% ipython --no-banner

In [1]: import numpy as np

In [2]: import numpy.linalg as la

In [3]: np.set_printoptions(suppress=True, linewidth=100)

In [4]: basis = 20 * np.array([[-0.5, -1.3, 0.9], [-1.4, 0.1, -0.9], [0.2, 0.7, 1.2]])

In [5]: rng = np.random.default_rng(49396)

In [6]: labels = rng.integers(0, 3, 12)

In [7]: feats = basis[labels] + rng.normal(size=(12, 3))

In [8]: print(feats.round(3))
[[-26.426   2.645 -16.258]
 [  2.362  12.863  24.784]
 [-10.79  -26.12   18.27 ]
 [  4.002  14.265  23.629]
 [  2.42   15.306  24.589]
 [  4.619  15.527  24.283]
 [  2.414  14.552  23.997]
 [ -9.777 -25.014  18.769]
 [ -9.012 -23.438  18.911]
 [ -9.892 -26.121  18.078]
 [  3.159  14.347  24.162]
 [-27.792   0.056 -16.564]]

In [9]: Xc = (feats - feats.mean(axis=0)) / feats.std(axis=0)

In [10]: np.argwhere(np.abs(Xc) > 2)
Out[10]: 
array([[ 0,  2],
       [11,  2]])

In [11]: np.round(Xc.std(axis=0), 3)
Out[11]: array([1., 1., 1.])

In [12]: coef = la.lstsq(np.delete(Xc, 0, axis=1), Xc[:, 0])[0]

In [13]: print(np.abs(coef).argmax())
1

In [14]: mat = np.load("run11.npy")

In [15]: mat
Out[15]: 
array([[ 4,  0, -4,  1],
       [ 0,  4,  0, -4],
       [-4,  0,  4,  0],
       [ 1, -4,  0,  4]])

In [16]: other = la.inv(mat)

In [17]: print((np.abs(other) > 1e-9).astype(int))
[[0 1 0 1]
 [1 1 1 0]
 [0 1 1 1]
 [1 0 1 0]]

In [18]: np.round(la.det(mat) * other, 3)
Out[18]: 
array([[ -0., -16.,  -0., -16.],
       [-16.,  -4., -16.,  -0.],
       [ -0., -16.,  -4., -16.],
       [-16.,  -0., -16.,  -0.]])

In [19]: np.round(la.inv(other), 3)
Out[19]: 
array([[ 4.,  0., -4.,  1.],
       [ 0.,  4.,  0., -4.],
       [-4.,  0.,  4.,  0.],
       [ 1., -4.,  0.,  4.]])

In [20]: mat @ other
Out[20]: 
array([[1., 0., 0., 0.],
       [0., 1., 0., 0.],
       [0., 0., 1., 0.],
       [0., 0., 0., 1.]])

In [21]: print(np.round(la.det(mat) * la.det(other), 3))
1.0

In [22]: np.round(la.slogdet(mat)[0], 3)
Out[22]: np.float64(-1.0)

In [23]: other
Out[23]: 
array([[0.  , 1.  , 0.  , 1.  ],
       [1.  , 0.25, 1.  , 0.  ],
       [0.  , 1.  , 0.25, 1.  ],
       [1.  , 0.  , 1.  , 0.  ]])

In [24]: round(la.cond(mat), 3)
Out[24]: np.float64(18.195)

In [25]: F = np.load("layer10.npy")

In [26]: F
Out[26]: 
array([[15.056, 15.393, -4.974],
       [15.767, 16.457, -6.066],
       [14.551, 14.405, -4.828],
       [14.897, 14.961, -4.331],
       [15.135, 14.836, -5.484],
       [15.442, 15.428, -3.807],
       [13.964, 14.917, -4.056],
       [13.456, 14.548, -5.307],
       [16.005, 15.632, -3.727],
       [18.664, 17.428, -3.872],
       [15.653, 14.517, -6.705],
       [12.439, 14.526, -5.123],
       [14.19 , 15.867, -5.813],
       [15.413, 15.022, -4.699],
       [12.722, 15.906, -5.154],
       [14.953, 16.487, -6.205],
       [14.044, 16.057, -4.428],
       [13.972, 15.514, -4.158],
       [15.775, 14.892, -5.55 ],
       [15.253, 17.237, -4.525],
       [15.533, 14.695, -3.601],
       [15.88 , 14.044, -5.272],
       [16.098, 15.849, -4.412],
       [14.863, 15.407, -4.932]])

In [27]: other = np.c_[F[:, :2] @ np.array([[1, -2], [5, 1]]), np.array([2, 2, 4, 2, 3, 1, 4, 3, 0, 2, 0, 3, 3, 2, 3, 5, 0, 2, 2, 0, 1, 2, 2, 5])]

In [28]: other.round(3)
Out[28]: 
array([[ 92.021, -14.719,   2.   ],
       [ 98.052, -15.077,   2.   ],
       [ 86.576, -14.697,   4.   ],
       [ 89.702, -14.833,   2.   ],
       [ 89.315, -15.434,   3.   ],
       [ 92.582, -15.456,   1.   ],
       [ 88.549, -13.011,   4.   ],
       [ 86.196, -12.364,   3.   ],
       [ 94.165, -16.378,   0.   ],
       [105.804, -19.9  ,   2.   ],
       [ 88.238, -16.789,   0.   ],
       [ 85.069, -10.352,   3.   ],
       [ 93.525, -12.513,   3.   ],
       [ 90.523, -15.804,   2.   ],
       [ 92.252,  -9.538,   3.   ],
       [ 97.388, -13.419,   5.   ],
       [ 94.329, -12.031,   0.   ],
       [ 91.542, -12.43 ,   2.   ],
       [ 90.235, -16.658,   2.   ],
       [101.438, -13.269,   0.   ],
       [ 89.008, -16.371,   1.   ],
       [ 86.1  , -17.716,   2.   ],
       [ 95.343, -16.347,   2.   ],
       [ 91.898, -14.319,   5.   ]])

In [29]: print(la.matrix_rank(other))
3

In [30]: np.round(la.norm(other - F @ la.lstsq(F, other)[0], axis=0), 3) + 0
Out[30]: array([0.   , 0.   , 6.509])

In [31]: d = la.norm(other[:, None] - other[None], axis=-1)

In [32]: d.shape
Out[32]: (24, 24)

In [33]: np.flatnonzero(d[9] < d.mean() / 2)
Out[33]: array([9])

In [34]: print(d.mean(axis=1).argmax())
9

In [35]: P = F @ la.solve(F.T @ F, F.T)

In [36]: np.round(P @ F[:, 2], 3)
Out[36]: 
array([-4.974, -6.066, -4.828, -4.331, -5.484, -3.807, -4.056, -5.307, -3.727, -3.872, -6.705,
       -5.123, -5.813, -4.699, -5.154, -6.205, -4.428, -4.158, -5.55 , -4.525, -3.601, -5.272,
       -4.412, -4.932])

In [37]: np.allclose(P @ P, P)
Out[37]: True

In [38]: gram = np.cov(feats, rowvar=False)

In [39]: round(np.corrcoef(feats[:, 0], feats[:, 2])[0, 1], 3)
Out[39]: np.float64(0.926)

In [40]: np.round(np.polyfit(feats[:, 0], feats[:, 2], 1), 3)
Out[40]: array([ 1.219, 23.143])

In [41]: Q, _ = la.qr(np.array([[0.9, 0.8, -0.8], [0.5, 0.1, -0.9], [-1.4, -1.8, 2.7]]))

In [42]: ev = np.array([0, -2, 2])

In [43]: A = Q @ np.diag(ev) @ Q.T

In [44]: A.round(3)
Out[44]: 
array([[ 1.038, -1.348,  0.186],
       [-1.348, -0.752, -1.135],
       [ 0.186, -1.135, -0.286]])

In [45]: # rows and columns are dependent

In [46]: x = np.array([0, 3, 3])

In [47]: h1 = np.maximum(A @ x, 0)

In [48]: np.maximum(A @ (3 * x), 0)
Out[48]: array([0., 0., 0.])

In [49]: np.flatnonzero(h1 > 1e-9)
Out[49]: array([], dtype=int64)

In [50]: M = np.array([[2.1, 1.0, 2.0], [2.0, 1.1, 0.0], [2.0, 1.0, 2.1]])

In [51]: other = la.inv(M)

In [52]: print(np.allclose(other, M.T))
False

In [53]: other.round(3)
Out[53]: 
array([[  9.203,  -0.398,  -8.765],
       [-16.733,   1.633,  15.936],
       [ -0.797,  -0.398,   1.235]])

In [54]: np.round(la.det(M) * other, 3)
Out[54]: 
array([[ 2.31, -0.1 , -2.2 ],
       [-4.2 ,  0.41,  4.  ],
       [-0.2 , -0.1 ,  0.31]])

In [55]: print(np.round(la.inv(other), 3))
[[2.1 1.  2. ]
 [2.  1.1 0. ]
 [2.  1.  2.1]]

In [56]: w1 = np.array([[0, 2, -1, 5, 1, 3], [-2, -2, 5, 3, 1, 4], [-4, 0, 1, 0, 4, -5]])

In [57]: coef = np.array([0, 2, 2, 0, -2, -2])

In [58]: act = np.maximum(other @ w1 + coef, 0)

In [59]: la.matrix_rank(act)
Out[59]: np.int64(3)

In [60]: basis = np.array([[2, -1], [-1, 0], [0, -2], [-1, -1], [2, 0], [3, -2]])

In [61]: w1 @ basis
Out[61]: 
array([[  4,  -9],
       [  9, -19],
       [-15,  12]])

In [62]: E = np.loadtxt("test1.csv", delimiter=",")

In [63]: E
Out[63]: 
array([[ 4.,  5.,  6.],
       [ 7.,  8.,  9.],
       [10., 11., 12.]])

In [64]: # rank 2

In [65]: other = E / np.sqrt((E ** 2).mean(axis=1, keepdims=True))

In [66]: la.matrix_rank(other) == la.matrix_rank(E)
Out[66]: np.True_

In [67]: print(E - E.mean(axis=1, keepdims=True))
[[-1.  0.  1.]
 [-1.  0.  1.]
 [-1.  0.  1.]]

In [68]: la.matrix_rank(E - E.mean(axis=1, keepdims=True))
Out[68]: np.int64(1)

In [69]: np.abs(np.diag(la.qr(E)[1])) > 1e-9
Out[69]: array([ True,  True, False])

In [70]: np.allclose(E[:-1].T @ la.lstsq(E[:-1].T, E[-1])[0], E[-1])
Out[70]: True

In [71]: la.lstsq(E[:-1].T, E[-1])[2]
Out[71]: np.int32(2)

In [72]: np.round(E @ la.pinv(E) @ E, 3)
Out[72]: 
array([[ 4.,  5.,  6.],
       [ 7.,  8.,  9.],
       [10., 11., 12.]])

In [73]: np.round(np.trace(la.pinv(E) @ E), 3)
Out[73]: np.float64(2.0)

In [74]: J = np.loadtxt("w.csv", delimiter=",")

In [75]: J
Out[75]: 
array([[ 1., -1.,  1., -1.,  1., -1.,  1., -1.],
       [ 1.,  1., -1., -1., -1., -1.,  1.,  1.],
       [ 1.,  1.,  1.,  1.,  1.,  1.,  1.,  1.]])

In [76]: r0 = np.array([1, 2, 1])

In [77]: np.cross(J[1, :3], J[0, :3])
Out[77]: array([ 0., -2., -2.])

In [78]: J[0] @ J[2]
Out[78]: np.float64(0.0)

In [79]: print(la.norm(J, axis=1).argmax())
0

In [80]: print(np.round(la.norm(J, axis=1), 3))
[2.828 2.828 2.828]

In [81]: round(la.norm(J[0], 1), 3), np.round(la.norm(J[0], np.inf), 3)
Out[81]: (np.float64(8.0), np.float64(1.0))

In [82]: np.abs(J).max()
Out[82]: np.float64(1.0)

In [83]: print(np.round(J.mean(axis=0), 3))
[ 1.     0.333  0.333 -0.333  0.333 -0.333  1.     0.333]

In [84]: J.shape
Out[84]: (3, 8)

In [85]: U, sv, Vh = la.svd(J, full_matrices=False)

In [86]: np.round(np.sqrt((sv ** 2).sum()), 3), np.round(la.norm(J), 3)
Out[86]: (np.float64(4.899), np.float64(4.899))

In [87]: np.round(U.T @ J @ Vh.T, 3) + 0
Out[87]: 
array([[2.828, 0.   , 0.   ],
       [0.   , 2.828, 0.   ],
       [0.   , 0.   , 2.828]])

In [88]: np.allclose(U * sv @ Vh, J)
Out[88]: True

In [89]: np.round(np.cumsum(sv ** 2) / np.sum(sv ** 2), 3)
Out[89]: array([0.333, 0.667, 1.   ])

In [90]: U.shape, sv.shape, Vh.shape
Out[90]: ((3, 3), (3,), (3, 8))
